$ python3 -q
>>> import numpy as np
>>> import numpy.linalg as la
>>> np.set_printoptions(suppress=True, linewidth=100)
>>> def tidy(a):
...     return np.round(a, 2) + 0
... 
>>> u = np.array([3, 6, 6])
>>> rng = np.random.default_rng(19498)
>>> feats = np.outer(rng.normal(size=28), u) + 0.02 * rng.normal(size=(28, 3))
>>> print(tidy(feats))
[[  0.51   1.06   1.11]
 [ -0.62  -1.24  -1.28]
 [ -1.75  -3.49  -3.52]
 [  2.96   5.83   5.85]
 [  1.87   3.72   3.72]
 [ -2.64  -5.29  -5.27]
 [  2.01   4.01   3.99]
 [  2.28   4.5    4.49]
 [ -0.45  -0.86  -0.85]
 [ -9.48 -19.01 -19.05]
 [  1.88   3.73   3.73]
 [ -2.65  -5.22  -5.23]
 [  1.11   2.23   2.24]
 [ -0.7   -1.36  -1.36]
 [ -3.09  -6.24  -6.23]
 [  0.61   1.22   1.28]
 [  4.53   8.97   8.97]
 [ -2.4   -4.77  -4.78]
 [  0.96   1.89   1.91]
 [ -0.67  -1.41  -1.4 ]
 [ -0.88  -1.74  -1.73]
 [  3.65   7.29   7.34]
 [ -1.73  -3.48  -3.44]
 [  0.61   1.16   1.17]
 [  6.82  13.56  13.58]
 [ -0.31  -0.67  -0.64]
 [  0.63   1.26   1.24]
 [ -0.39  -0.77  -0.76]]
>>> Q, evecs = la.qr(feats[:, :2])[0], la.qr(feats[:, 2:])[0]
>>> sigma = la.svd(Q.T @ evecs, compute_uv=False)
>>> print(tidy(np.degrees(np.arccos(sigma.clip(0, 1)))))
[0.23]
>>> print(tidy(la.norm(Q @ Q.T - evecs @ evecs.T, 2)))
1.0
